>>> import numpy as np
>>> import numpy.linalg as la
>>> np.set_printoptions(precision=1, suppress=True, linewidth=160)
>>> F = np.load("test11.npy")
>>> print(F)
[[  0.6  -5.9   0.6   4.3]
 [ -0.2  -6.2   1.3  13.3]
 [  2.    3.6   0.6  -7.8]
 [ -3.4   3.5  -1.4 -35.9]
 [ -0.9  10.3   0.   -7.5]
 [  2.4  -2.   -0.6   3.5]
 [  5.4   3.9   0.6   4.3]
 [  1.9   1.2   0.7 -10.1]
 [  5.6  -0.5  -2.1  -3. ]
 [  1.5 -13.1  -3.4  -4.8]
 [ -0.2  -0.6   2.1   2. ]
 [ -1.8   4.8   0.9  18.4]]
>>> basis = F[[4, 8]].astype(float)
>>> for _ in range(6):
...     z = la.norm(F[:, None] - basis, axis=-1).argmin(axis=1)
...     basis = np.array([F[z == j].mean(axis=0) for j in range(2)])
... 
>>> print(z)
[1 1 0 0 0 1 1 0 1 1 1 1]
>>> print(np.round(basis[1] - basis[0], 1) + 0)
[ 1.8 -7.1  0.  20.1]
>>> print(basis.round(1) + 0)
[[ -0.1   4.6   0.  -15.3]
 [  1.7  -2.4  -0.1   4.8]]
>>> print(np.bincount(z))
[4 8]
>>> r0 = np.array([1, 0])
>>> print(np.round(np.polyval(r0, basis[0]), 1) + 0)
[ -0.1   4.6   0.  -15.3]
>>> print(np.round(np.array([np.convolve(row, r0, "same") for row in basis]), 1) + 0)
[[ -0.1   4.6   0.  -15.3]
 [  1.7  -2.4  -0.1   4.8]]
>>> K = np.array([[-6, -2, 5, -6, 1], [3, -3, -4, -3, -1], [3, -3, -4, -3, -1]])
>>> # row 2 repeats row 1
>>> r0, g = K[1], K[2]
>>> print(r0 @ g)
44
>>> pr = (r0 @ g) / (r0 @ r0) * r0
>>> print((g - pr) @ r0)
0.0
>>> M = np.loadtxt("m.csv", delimiter=",")
>>> print(M)
[[-0.9 -0.8 -0.9]
 [-2.  -2.3 -1.9]
 [-1.7 -2.  -1.7]
 [-1.2 -1.6 -2.1]
 [-0.5 -1.1 -0.9]
 [ 0.3  0.2 -0.3]
 [ 0.4 -0.4 -0.4]
 [-0.1  0.   0.3]
 [-1.7 -1.8 -2. ]
 [ 0.1  0.3  0.3]
 [-1.8 -3.  -1.8]
 [-0.5 -0.8 -0.4]
 [-0.3 -0.8 -0.7]]
>>> dist = la.norm(M[:, None] - M[None], axis=-1)
>>> print(dist.shape)
(13, 13)
>>> print(la.norm(M, axis=1))
[1.5 3.6 3.1 2.9 1.5 0.5 0.7 0.3 3.2 0.4 3.9 1.  1.1]
>>> print(la.norm(M - M.mean(axis=0), axis=1))
[0.3 2.  1.5 1.3 0.3 1.8 1.5 1.8 1.6 2.1 2.3 0.7 0.6]
>>> print(dist[6].round(6).argsort(kind="stable")[:4])
[ 6  5 12  7]
>>> Xs = M - M.mean(axis=0)
>>> U, sigma, vt = la.svd(Xs, full_matrices=False)
>>> print(np.searchsorted(np.cumsum(sigma ** 2) / (sigma ** 2).sum(), 0.9) + 1)
1
>>> print(vt[0] * np.sign(vt[0, np.abs(vt[0]).argmax()]))
[0.5 0.6 0.5]
>>> print(np.round(np.abs(vt[-1]), 1) + 0)
[0.8 0.6 0. ]
>>> J = np.loadtxt("run14.csv", delimiter=",")
>>> print(J)
[[ 0.  -4.2  1.4 -1.   2.2]
 [-1.4 -2.6 -1.1  2.2 -3.2]
 [-4.7  0.6 -0.3 -1.6  0.5]
 [ 0.2  0.2  3.5 -2.1 -2.8]
 [ 1.2 -0.8 -3.1 -3.5 -1.1]]
>>> print(la.norm(J, axis=0))
[5. 5. 5. 5. 5.]
>>> print(np.round(J @ J.T, 1) + 0)
[[25.  0.  0.  0.  0.]
 [ 0. 25.  0.  0.  0.]
 [ 0.  0. 25.  0.  0.]
 [ 0.  0.  0. 25.  0.]
 [ 0.  0.  0.  0. 25.]]
>>> O, R = la.qr(J)
>>> print(round(np.trace(O @ O.T), 1))
5.0
>>> B = J / la.norm(J, axis=1, keepdims=True)
>>> C2 = B @ B.T
>>> print(np.argwhere(np.triu(np.abs(C2) > 0.95, 1)))
[]
>>> print(C2.round(1) + 0)
[[1. 0. 0. 0. 0.]
 [0. 1. 0. 0. 0.]
 [0. 0. 1. 0. 0.]
 [0. 0. 0. 1. 0.]
 [0. 0. 0. 0. 1.]]
>>> print((np.abs(C2) > 0.9).astype(int))
[[1 0 0 0 0]
 [0 1 0 0 0]
 [0 0 1 0 0]
 [0 0 0 1 0]
 [0 0 0 0 1]]
>>> X = np.load("out0.npy")
>>> print(X)
[[ 4  1 -5]
 [ 4 -4  2]
 [ 0  1 -3]]
>>> print((X - X.T) / 2)
[[ 0.  -1.5 -2.5]
 [ 1.5  0.   0.5]
 [ 2.5 -0.5  0. ]]
>>> print((X + X.T) / 2)
[[ 4.   2.5 -2.5]
 [ 2.5 -4.   1.5]
 [-2.5  1.5 -3. ]]
>>> print(np.round(np.abs(la.eigvals(X)).max(), 1))
5.8
>>> print(np.sort(np.abs(la.eigvals(X))))
[1.3 4.2 5.8]
>>> data = np.load("data.npy")
>>> print(data)
[[ 0  1  3]
 [ 1  3  3]
 [ 0  2 -2]]
>>> O, R = la.qr(data)
>>> print(R)
[[-1.  -3.  -3. ]
 [ 0.   2.2 -0.4]
 [ 0.   0.  -3.6]]
>>> print(O @ R)
[[ 0.  1.  3.]
 [ 1.  3.  3.]
 [ 0.  2. -2.]]
>>> print(np.allclose(R.T @ R, data.T @ data))
True
>>> m1 = np.load("arr.npy")
>>> print(m1)
[[ 0.2 -0.6 -0.2  1. ]
 [ 0.1 -0.2 -0.1  0.4]
 [-0.3  0.9  0.3 -1.7]
 [ 0.2 -0.5 -0.2  0.9]]
>>> # rows and columns are dependent
>>> r = la.matrix_rank(m1)
>>> print(r)
1
>>> null = la.svd(m1)[2][r:].T
>>> print(np.allclose(m1 @ null, 0))
True
>>> print([int(la.matrix_rank(np.delete(m1, i, axis=0))) for i in range(4)])
[1, 1, 1, 1]
>>> print(la.matrix_rank(m1.T @ m1), la.matrix_rank(m1 @ m1.T))
1 1
>>> B = K / la.norm(K, axis=1, keepdims=True)
>>> C2 = B @ B.T
>>> print(round(float(np.degrees(np.arccos(np.clip(C2[0, 1], -1, 1)))), 1))
102.9
>>> print((C2 - 2 * np.eye(3)).round(6).argmax(axis=1))
[1 2 1]
>>> print(la.norm(B, axis=1))
[1. 1. 1.]
>>> print(C2[0])
[ 1.  -0.2 -0.2]
>>> x = np.array([2, 2, 0])
>>> y = X @ x
>>> coef, lr = np.zeros(3), 1 / la.norm(X, 2) ** 2
>>> for i in range(30):
...     coef -= lr * X.T @ (X @ coef - y)
...     if i % 5 == 0: print(i, round(la.norm(X @ coef - y), 1))
... 
0 1.8
5 1.7
10 1.6
15 1.5
20 1.4
25 1.3
>>> print(coef)
[ 1.2  0.7 -0.8]
>>> print(m1.sum(axis=1))
[ 0.5  0.2 -0.8  0.4]
>>> print(m1.sum(axis=0))
[ 0.1 -0.4 -0.1  0.7]
>>> print(np.count_nonzero(m1))
16
>>> print(m1.shape)
(4, 4)
>>> print(np.diff(m1, axis=0))
[[-0.1  0.3  0.1 -0.6]
 [-0.4  1.1  0.4 -2.1]
 [ 0.5 -1.4 -0.5  2.5]]
>>> print(np.round(m1.mean(axis=0), 1) + 0)
[ 0.  -0.1  0.   0.2]
>>> feats = np.loadtxt("a.csv", delimiter=",")
>>> print(feats)
[[2. 3. 1. 1.]
 [0. 3. 2. 3.]
 [0. 0. 1. 2.]
 [0. 0. 0. 2.]]
>>> # triangular
>>> B = np.array([[2, 5, -1], [-2, 4, 3], [5, -3, 0], [3, -5, 5]])
>>> print(la.matrix_rank(np.vstack([feats, B.T])))
4
>>> print(np.vstack([feats, B.T]).shape)
(7, 4)
>>> print(B.T @ feats.T)
[[  6.  13.  11.   6.]
 [ 14.  -9. -13. -10.]
 [ 12.  24.  10.  10.]]
>>> print(np.sort(np.abs(la.eigvals(feats))))
[1. 2. 2. 3.]
>>> print(feats @ feats)
[[ 4. 15.  9. 15.]
 [ 0.  9.  8. 19.]
 [ 0.  0.  1.  6.]
 [ 0.  0.  0.  4.]]
>>> print(np.trace(feats))
8.0
>>> print((feats + feats.T) / 2)
[[2.  1.5 0.5 0.5]
 [1.5 3.  1.  1.5]
 [0.5 1.  1.  1. ]
 [0.5 1.5 1.  2. ]]
>>> print(np.sort(la.eigvals(feats)))
[1. 2. 2. 3.]
>>> vals, vecs = la.eig(feats)
>>> print(np.sort(la.eigvals(feats @ feats)))
[1. 4. 4. 9.]
